% ipython --no-banner

In [1]: import numpy as np

In [2]: import numpy.linalg as la

In [3]: np.set_printoptions(precision=3, suppress=True, linewidth=140)

In [4]: r0 = np.array([-1, 2, 2, -1, 2, -1])

In [5]: E = 2 * np.eye(6) + np.outer(r0, r0)

In [6]: E
Out[6]: 
array([[ 3., -2., -2.,  1., -2.,  1.],
       [-2.,  6.,  4., -2.,  4., -2.],
       [-2.,  4.,  6., -2.,  4., -2.],
       [ 1., -2., -2.,  3., -2.,  1.],
       [-2.,  4.,  4., -2.,  6., -2.],
       [ 1., -2., -2.,  1., -2.,  3.]])

In [7]: rng = np.random.default_rng(5231)

In [8]: z = rng.permutation(6)

In [9]: z
Out[9]: array([2, 5, 4, 3, 1, 0])

In [10]: out = E[z][:, z]

In [11]: np.allclose(out, E)
Out[11]: False

In [12]: out
Out[12]: 
array([[ 6., -2.,  4., -2.,  4., -2.],
       [-2.,  3., -2.,  1., -2.,  1.],
       [ 4., -2.,  6., -2.,  4., -2.],
       [-2.,  1., -2.,  3., -2.,  1.],
       [ 4., -2.,  4., -2.,  6., -2.],
       [-2.,  1., -2.,  1., -2.,  3.]])

In [13]: np.round(la.det(out), 3), round(float(la.det(E[z])), 3)
Out[13]: (np.float64(544.0), 544.0)

In [14]: w, evecs = la.eigh(out)

In [15]: w
Out[15]: array([ 2.,  2.,  2.,  2.,  2., 17.])

In [16]: la.eigvalsh(out @ out)
Out[16]: array([  4.,   4.,   4.,   4.,   4., 289.])

In [17]: np.round(w.sum(), 3), np.trace(out)
Out[17]: (np.float64(27.0), np.float64(27.0))

In [18]: out = np.array([[1, -3, -3, -3, -2, 2, 1, 3, 3, 3],
    ...:     [2, -1, -1, -3, -1, 1, 3, 3, 2, 0],
    ...:     [1, 0, 0, -1, 3, 2, 1, 3, 1, 3],
    ...:     [0, 0, -3, 3, -2, -2, 2, 0, -3, -3],
    ...:     [-3, -2, -1, 0, 2, 2, -1, 1, -1, -2],
    ...:     [-3, -3, -1, 3, -1, -1, -1, -2, -2, 1],
    ...:     [2, -3, 2, 3, 1, 2, 3, 3, -1, -2],
    ...:     [3, -3, -2, -2, 2, -1, -1, -2, -1, 0],
    ...:     [1, -3, -3, -2, 0, 3, -2, 3, -1, -2],
    ...:     [3, -2, 0, -2, 0, 0, 1, 2, 0, 0]])

In [19]: A = out + out.T

In [20]: A
Out[20]: 
array([[ 2, -1, -2, -3, -5, -1,  3,  6,  4,  6],
       [-1, -2, -1, -3, -3, -2,  0,  0, -1, -2],
       [-2, -1,  0, -4,  2,  1,  3,  1, -2,  3],
       [-3, -3, -4,  6, -2,  1,  5, -2, -5, -5],
       [-5, -3,  2, -2,  4,  1,  0,  3, -1, -2],
       [-1, -2,  1,  1,  1, -2,  1, -3,  1,  1],
       [ 3,  0,  3,  5,  0,  1,  6,  2, -3, -1],
       [ 6,  0,  1, -2,  3, -3,  2, -4,  2,  2],
       [ 4, -1, -2, -5, -1,  1, -3,  2, -2, -2],
       [ 6, -2,  3, -5, -2,  1, -1,  2, -2,  0]])

In [21]: x0 = np.array([-3, -4, -1, 9, -4, -5, -2, 0, 4, 3])

In [22]: y = A @ x0

In [23]: y
Out[23]: array([ 26,  -3, -44,  37, -24,  30,   1, -24, -60, -61])

In [24]: np.round(la.solve(A.T, A[1]), 3) + 0
Out[24]: array([0., 1., 0., 0., 0., 0., 0., 0., 0., 0.])

In [25]: np.round(la.solve(A, y + A[:, 1]), 3) + 0
Out[25]: array([-3., -3., -1.,  9., -4., -5., -2.,  0.,  4.,  3.])

In [26]: Q, evecs = la.qr(A[:, :5])[0], la.qr(A[:, 5:])[0]

In [27]: sigma = la.svd(Q.T @ evecs, compute_uv=False)

In [28]: (sigma > 0.9).sum()
Out[28]: np.int64(1)

In [29]: blk = np.stack([A, 3 * A, A[::-1]])

In [30]: blk.sum(axis=0)
Out[30]: 
array([[ 14,  -6,  -5, -17, -22,  -3,  11,  26,  14,  24],
       [  0,  -9,  -6, -17, -13,  -7,  -3,   2,  -6, -10],
       [ -2,  -4,   1, -18,  11,   1,  14,   0,  -6,  14],
       [ -9, -12, -13,  29,  -8,   5,  26,  -6, -23, -21],
       [-21, -14,   9,  -7,  17,   2,   1,   9,  -3,  -7],
       [ -9, -11,   6,   2,   8,  -7,   4,  -9,   3,   2],
       [  9,  -3,   8,  26,  -2,   5,  29,   6, -17,  -9],
       [ 22,  -1,   4, -12,  14, -11,  11, -15,   6,  11],
       [ 15,  -6,  -9, -23,  -7,   2, -12,   8,  -9, -10],
       [ 26,  -9,  10, -23, -13,   3,  -1,  14,  -4,   6]])

In [31]: la.matrix_rank(blk.reshape(3, -1))
Out[31]: np.int64(2)

In [32]: la.determinant(A)
Traceback (most recent call last):
  Cell In[32], line 1
    la.determinant(A)
AttributeError: module 'numpy.linalg' has no attribute 'determinant'


In [33]: np.allclose(A, A.T)
Out[33]: True

In [34]: np.allclose(A @ A.T, A.T @ A)
Out[34]: True

In [35]: A @ A
Out[35]: 
array([[141,  12,  23, -51, -24, -13,  -4,   6,  15,  33],
       [ 12,  33,   4,  14,   6,  -1, -18, -10,  22,  16],
       [ 23,   4,  49, -10,  29,   1,  -2,   3,   3,  10],
       [-51,  14, -10, 154,   6,   8,  56, -45, -27, -48],
       [-24,   6,  29,   6,  73,   1,  -7, -33,  -2,  -7],
       [-13,  -1,   1,   8,   1,  24,  -1,  20, -25, -17],
       [ -4, -18,  -2,  56,  -7,  -1,  94,   4, -24,   7],
       [  6, -10,   3, -45, -33,  20,   4,  87,   4,  26],
       [ 15,  22,   3, -27,  -2, -25, -24,   4,  69,  59],
       [ 33,  16,  10, -48,  -7, -17,   7,  26,  59,  88]])

In [36]: la.matrix_power(A, 2)
Out[36]: 
array([[141,  12,  23, -51, -24, -13,  -4,   6,  15,  33],
       [ 12,  33,   4,  14,   6,  -1, -18, -10,  22,  16],
       [ 23,   4,  49, -10,  29,   1,  -2,   3,   3,  10],
       [-51,  14, -10, 154,   6,   8,  56, -45, -27, -48],
       [-24,   6,  29,   6,  73,   1,  -7, -33,  -2,  -7],
       [-13,  -1,   1,   8,   1,  24,  -1,  20, -25, -17],
       [ -4, -18,  -2,  56,  -7,  -1,  94,   4, -24,   7],
       [  6, -10,   3, -45, -33,  20,   4,  87,   4,  26],
       [ 15,  22,   3, -27,  -2, -25, -24,   4,  69,  59],
       [ 33,  16,  10, -48,  -7, -17,   7,  26,  59,  88]])

In [37]: assert A == A.T
Traceback (most recent call last):
  Cell In[37], line 1
    assert A == A.T
ValueError: The truth value of an array with more than one element is ambiguous. Use a.any() or a.all()


In [38]: w, evecs = la.eigh(A)

In [39]: x0 = np.array([1, -1, -1, -5, 1, 1, -3, 3, -4, 3])

In [40]: x0 @ A @ x0
Out[40]: np.int64(204)

In [41]: np.round(x0 @ A @ x0 / (x0 @ x0), 3), np.round(w[0], 3), round(w[-1], 3)
Out[41]: (np.float64(2.795), np.float64(-11.313), np.float64(16.439))

In [42]: np.abs(A).sum(axis=1).max(), np.round(np.abs(w).max(), 3)
Out[42]: (np.int64(36), np.float64(16.439))

In [43]: F = np.load("case12.npy")

In [44]: F
Out[44]: 
array([[4., 3., 0., 0., 0., 0., 0.],
       [3., 1., 3., 0., 0., 0., 0.],
       [0., 3., 3., 3., 0., 0., 0.],
       [0., 0., 3., 3., 3., 0., 0.],
       [0., 0., 0., 3., 4., 3., 0.],
       [0., 0., 0., 0., 3., 0., 3.],
       [0., 0., 0., 0., 0., 3., 0.]])

In [45]: np.argsort(-la.norm(F, axis=0).round(6), kind="stable")[:3]
Out[45]: array([4, 2, 3])

In [46]: np.abs(la.svd(F)[2][-1])
Out[46]: array([0.309, 0.416, 0.164, 0.582, 0.427, 0.006, 0.427])

In [47]: la.cond(F) > 100
Out[47]: np.True_

In [48]: feats = np.loadtxt("w.csv", delimiter=",")

In [49]: feats
Out[49]: 
array([[ 1.02, -8.  ,  0.  , -3.  ,  1.  , -5.  ,  6.  ,  6.  , -4.  ,  2.  ],
       [-5.  , -0.98, -1.  , -8.  ,  2.  ,  5.  ,  8.  ,  2.  ,  9.  ,  4.  ],
       [ 9.  ,  9.  ,  0.02, -2.  , -6.  ,  6.  , -4.  ,  5.  , -5.  , -2.  ],
       [-2.  , -4.  , -8.  , -3.98,  3.  ,  6.  , -6.  ,  2.  ,  1.  , -8.  ],
       [ 7.  ,  0.  ,  0.  , -2.  ,  2.02,  1.  , -4.  , -5.  , -5.  , -2.  ],
       [ 7.  , -4.  ,  9.  , -7.  , -9.  ,  7.02, -3.  ,  3.  ,  6.  ,  2.  ],
       [ 3.  ,  8.  ,  5.  ,  2.  ,  9.  , -6.  , -8.98, -3.  , -3.  , -4.  ],
       [ 9.  ,  4.  ,  4.  ,  0.  , -1.  , -2.  , -2.  , -0.98, -1.  ,  0.  ],
       [-5.  ,  7.  ,  8.  , -7.  , -5.  ,  9.  ,  2.  ,  7.  , -2.98,  6.  ],
       [ 1.  , -8.  ,  0.  , -3.  ,  1.  , -5.  ,  6.  ,  6.  , -4.  ,  2.02]])

In [50]: r0, g = E[5], E[4]

In [51]: r0 @ g
Out[51]: np.float64(-38.0)

In [52]: r0 @ r0
Out[52]: np.float64(23.0)

In [53]: p = (r0 @ g) / (r0 @ r0) * r0

In [54]: np.outer(r0, g)
Out[54]: 
array([[ -2.,   4.,   4.,  -2.,   6.,  -2.],
       [  4.,  -8.,  -8.,   4., -12.,   4.],
       [  4.,  -8.,  -8.,   4., -12.,   4.],
       [ -2.,   4.,   4.,  -2.,   6.,  -2.],
       [  4.,  -8.,  -8.,   4., -12.,   4.],
       [ -6.,  12.,  12.,  -6.,  18.,  -6.]])

In [55]: g - p
Out[55]: array([-0.348,  0.696,  0.696, -0.348,  2.696,  2.957])

In [56]: p
Out[56]: array([-1.652,  3.304,  3.304, -1.652,  3.304, -4.957])

In [57]: Uu, sigma, vt = la.svd(feats)

In [58]: np.argmax(sigma[:-1] / (sigma[1:] + 1e-6)) + 1
Out[58]: np.int64(9)

In [59]: sigma
Out[59]: array([28.076, 26.447, 18.819, 17.086, 14.246, 11.498,  8.609,  6.609,  0.204,  0.002])

In [60]: out = Uu[:, :9] @ np.diag(sigma[:9]) @ vt[:9]

In [61]: round(la.norm(feats - out, 2), 3), round(sigma[9], 3)
Out[61]: (np.float64(0.002), np.float64(0.002))

In [62]: np.round(np.abs(feats - out).max(), 3)
Out[62]: np.float64(0.001)

In [63]: round(float(la.norm(feats - out) / la.norm(feats)), 3)
Out[63]: 0.0

In [64]: out = feats + rng.integers(-2, 3, (10, 9)) @ rng.integers(-2, 3, (9, 10))

In [65]: out
Out[65]: 
array([[  3.02,  -2.  ,  -4.  ,   2.  ,   5.  , -13.  ,   8.  ,  -2.  ,  -4.  , -11.  ],
       [-16.  ,   0.02,   1.  ,  -4.  ,   9.  ,   1.  ,  12.  ,  -6.  ,  -4.  ,   2.  ],
       [  9.  ,  10.  ,  -1.98,  12.  ,  -5.  ,   1.  ,   3.  ,  -3.  ,   1.  ,   2.  ],
       [ -1.  ,  -5.  ,   1.  , -10.98,  -1.  ,  17.  ,  -4.  ,   4.  , -10.  ,  -8.  ],
       [  1.  ,   1.  ,  -2.  ,  -5.  ,   8.02,   0.  , -16.  ,  -7.  ,  -8.  , -13.  ],
       [ 10.  ,  -3.  ,   5.  ,   3.  ,  -8.  ,  -1.98,   8.  ,   1.  ,  15.  ,  11.  ],
       [  6.  ,   8.  ,   1.  ,  13.  ,  11.  , -14.  ,  -9.98,  -5.  ,  12.  ,  -2.  ],
       [ 16.  ,  -1.  ,   4.  ,  -2.  ,  -5.  ,  -4.  ,   0.  , -10.98,   1.  ,   0.  ],
       [  2.  ,   7.  ,  10.  ,  -2.  , -13.  ,   8.  ,   6.  ,   5.  ,  -1.98,  16.  ],
       [  6.  ,   4.  , -10.  ,  -3.  ,   4.  ,  -7.  ,   6.  ,  -2.  , -10.  ,  -1.98]])

In [66]: np.round(la.svd(out - feats, compute_uv=False), 3) + 0
Out[66]: array([40.043, 31.782, 22.697, 18.879, 13.302,  8.68 ,  7.722,  4.765,  2.053,  0.   ])

In [67]: out - feats
Out[67]: 
array([[  2.,   6.,  -4.,   5.,   4.,  -8.,   2.,  -8.,   0., -13.],
       [-11.,   1.,   2.,   4.,   7.,  -4.,   4.,  -8., -13.,  -2.],
       [  0.,   1.,  -2.,  14.,   1.,  -5.,   7.,  -8.,   6.,   4.],
       [  1.,  -1.,   9.,  -7.,  -4.,  11.,   2.,   2., -11.,   0.],
       [ -6.,   1.,  -2.,  -3.,   6.,  -1., -12.,  -2.,  -3., -11.],
       [  3.,   1.,  -4.,  10.,   1.,  -9.,  11.,  -2.,   9.,   9.],
       [  3.,   0.,  -4.,  11.,   2.,  -8.,  -1.,  -2.,  15.,   2.],
       [  7.,  -5.,   0.,  -2.,  -4.,  -2.,   2., -10.,   2.,   0.],
       [  7.,   0.,   2.,   5.,  -8.,  -1.,   4.,  -2.,   1.,  10.],
       [  5.,  12., -10.,   0.,   3.,  -2.,   0.,  -8.,  -6.,  -4.]])
